% python3 -q
>>> import numpy as np
>>> from numpy import linalg as LA
>>> np.set_printoptions(precision=2, suppress=True, linewidth=160, sign=" ")
>>> J = np.load("m.npy")
>>> J
array([[ 0.5 ,  0.5 ,  0.  ,  0.  ,  0.  ],
       [ 0.  ,  1.  ,  0.  ,  0.  ,  0.  ],
       [ 0.  ,  0.33,  0.33,  0.  ,  0.33],
       [ 0.25,  0.  ,  0.  ,  0.5 ,  0.25],
       [ 0.25,  0.25,  0.  ,  0.25,  0.25]])
>>> # a transition matrix
>>> B = np.array([[1, 3, 0], [0, 3, 5]])
>>> Z = np.kron(B, J)
>>> LA.matrix_rank(Z)
np.int64(10)
>>> Z
array([[ 0.5 ,  0.5 ,  0.  ,  0.  ,  0.  ,  1.5 ,  1.5 ,  0.  ,  0.  ,  0.  ,  0.  ,  0.  ,  0.  ,  0.  ,  0.  ],
       [ 0.  ,  1.  ,  0.  ,  0.  ,  0.  ,  0.  ,  3.  ,  0.  ,  0.  ,  0.  ,  0.  ,  0.  ,  0.  ,  0.  ,  0.  ],
       [ 0.  ,  0.33,  0.33,  0.  ,  0.33,  0.  ,  1.  ,  1.  ,  0.  ,  1.  ,  0.  ,  0.  ,  0.  ,  0.  ,  0.  ],
       [ 0.25,  0.  ,  0.  ,  0.5 ,  0.25,  0.75,  0.  ,  0.  ,  1.5 ,  0.75,  0.  ,  0.  ,  0.  ,  0.  ,  0.  ],
       [ 0.25,  0.25,  0.  ,  0.25,  0.25,  0.75,  0.75,  0.  ,  0.75,  0.75,  0.  ,  0.  ,  0.  ,  0.  ,  0.  ],
       [ 0.  ,  0.  ,  0.  ,  0.  ,  0.  ,  1.5 ,  1.5 ,  0.  ,  0.  ,  0.  ,  2.5 ,  2.5 ,  0.  ,  0.  ,  0.  ],
       [ 0.  ,  0.  ,  0.  ,  0.  ,  0.  ,  0.  ,  3.  ,  0.  ,  0.  ,  0.  ,  0.  ,  5.  ,  0.  ,  0.  ,  0.  ],
       [ 0.  ,  0.  ,  0.  ,  0.  ,  0.  ,  0.  ,  1.  ,  1.  ,  0.  ,  1.  ,  0.  ,  1.67,  1.67,  0.  ,  1.67],
       [ 0.  ,  0.  ,  0.  ,  0.  ,  0.  ,  0.75,  0.  ,  0.  ,  1.5 ,  0.75,  1.25,  0.  ,  0.  ,  2.5 ,  1.25],
       [ 0.  ,  0.  ,  0.  ,  0.  ,  0.  ,  0.75,  0.75,  0.  ,  0.75,  0.75,  1.25,  1.25,  0.  ,  1.25,  1.25]])
>>> x = np.array([-2, -3, -3, -3, -1, -2, 0, -1, 2, 2, 2, 2, -3, -1, -3])
>>> print(Z @ np.ones(15))
[ 4.  4.  4.  4.  4.  8.  8.  8.  8.  8.]
>>> Z @ np.eye(15)[11]
array([ 0.  ,  0.  ,  0.  ,  0.  ,  0.  ,  2.5 ,  5.  ,  1.67,  0.  ,  1.25])
>>> np.einsum("ij,j->i", Z, x)
array([-5.5 , -3.  , -1.33,  0.75, -0.75,  7.  , 10.  , -5.67, -0.75,  1.5 ])
>>> B = LA.inv(J)
>>> J @ B
array([[ 1.,  0.,  0.,  0.,  0.],
       [ 0.,  1.,  0.,  0.,  0.],
       [ 0.,  0.,  1.,  0.,  0.],
       [ 0.,  0.,  0.,  1.,  0.],
       [ 0.,  0.,  0.,  0.,  1.]])
>>> (np.abs(B) > 1e-9).astype(int)
array([[ 1,  1,  0,  0,  0],
       [ 0,  1,  0,  0,  0],
       [ 1,  0,  1,  1,  1],
       [ 0,  1,  0,  1,  1],
       [ 1,  1,  0,  1,  1]])
>>> B
array([[ 2., -1.,  0.,  0.,  0.],
       [ 0.,  1.,  0.,  0.,  0.],
       [ 2.,  0.,  3.,  4., -8.],
       [ 0.,  1.,  0.,  4., -4.],
       [-2., -1.,  0., -4.,  8.]])
>>> LA.det(J) * B
array([[ 0.02, -0.01,  0.  ,  0.  ,  0.  ],
       [ 0.  ,  0.01,  0.  ,  0.  ,  0.  ],
       [ 0.02,  0.  ,  0.03,  0.04, -0.08],
       [ 0.  ,  0.01,  0.  ,  0.04, -0.04],
       [-0.02, -0.01,  0.  , -0.04,  0.08]])
>>> blk = np.stack([J, -2 * J, J[::-1]])
>>> LA.norm(blk, axis=(1, 2))
array([ 1.57,  3.14,  1.57])
>>> LA.matrix_rank(blk.reshape(3, -1))
np.int64(2)
>>> LA.matrix_rank(blk)
array([ 5,  5,  5])
>>> LA.det(blk)
array([ 0.01, -0.33,  0.01])
>>> print((blk @ J.T).shape)
(3, 5, 5)
>>> np.allclose(J @ J.T, J.T @ J)
False
>>> np.sort(np.abs(LA.eigvals(J)))
array([ 0.1 ,  0.33,  0.5 ,  0.65,  1.  ])
>>> M = np.array([[5.0, 1.0, 1.0, 1.0, 1.0],
...     [1.0, 5.0, 1.0, 1.0, 1.0],
...     [1.0, 1.0, 5.0, 1.0, 1.0],
...     [1.0, 1.0, 1.0, 5.0, 1.0],
...     [1.0, 1.0, 1.0, 1.0, 5.0]])
>>> M
array([[ 5.,  1.,  1.,  1.,  1.],
       [ 1.,  5.,  1.,  1.,  1.],
       [ 1.,  1.,  5.,  1.,  1.],
       [ 1.,  1.,  1.,  5.,  1.],
       [ 1.,  1.,  1.,  1.,  5.]])
>>> # symmetric
>>> np.kron(np.eye(2, dtype=int), M)
array([[ 5.,  1.,  1.,  1.,  1.,  0.,  0.,  0.,  0.,  0.],
       [ 1.,  5.,  1.,  1.,  1.,  0.,  0.,  0.,  0.,  0.],
       [ 1.,  1.,  5.,  1.,  1.,  0.,  0.,  0.,  0.,  0.],
       [ 1.,  1.,  1.,  5.,  1.,  0.,  0.,  0.,  0.,  0.],
       [ 1.,  1.,  1.,  1.,  5.,  0.,  0.,  0.,  0.,  0.],
       [ 0.,  0.,  0.,  0.,  0.,  5.,  1.,  1.,  1.,  1.],
       [ 0.,  0.,  0.,  0.,  0.,  1.,  5.,  1.,  1.,  1.],
       [ 0.,  0.,  0.,  0.,  0.,  1.,  1.,  5.,  1.,  1.],
       [ 0.,  0.,  0.,  0.,  0.,  1.,  1.,  1.,  5.,  1.],
       [ 0.,  0.,  0.,  0.,  0.,  1.,  1.,  1.,  1.,  5.]])
>>> round(float(LA.det(M[::-1])), 2)
2304.0
>>> print(np.einsum("ii->", M))
25.0
>>> LA.eigvals(M)
array([ 4.,  9.,  4.,  4.,  4.])
>>> round(LA.det(2 * M), 2), np.round(LA.det(M), 2)
(np.float64(73728.0), np.float64(2304.0))
>>> x = np.ones(5)
>>> for _ in range(7):
...     x = M @ x
...     x /= LA.norm(x)
...     print(round(x @ M @ x, 2))
... 
9.0
9.0
9.0
9.0
9.0
9.0
9.0
>>> round(LA.eigvalsh(M)[-1], 2)
np.float64(9.0)
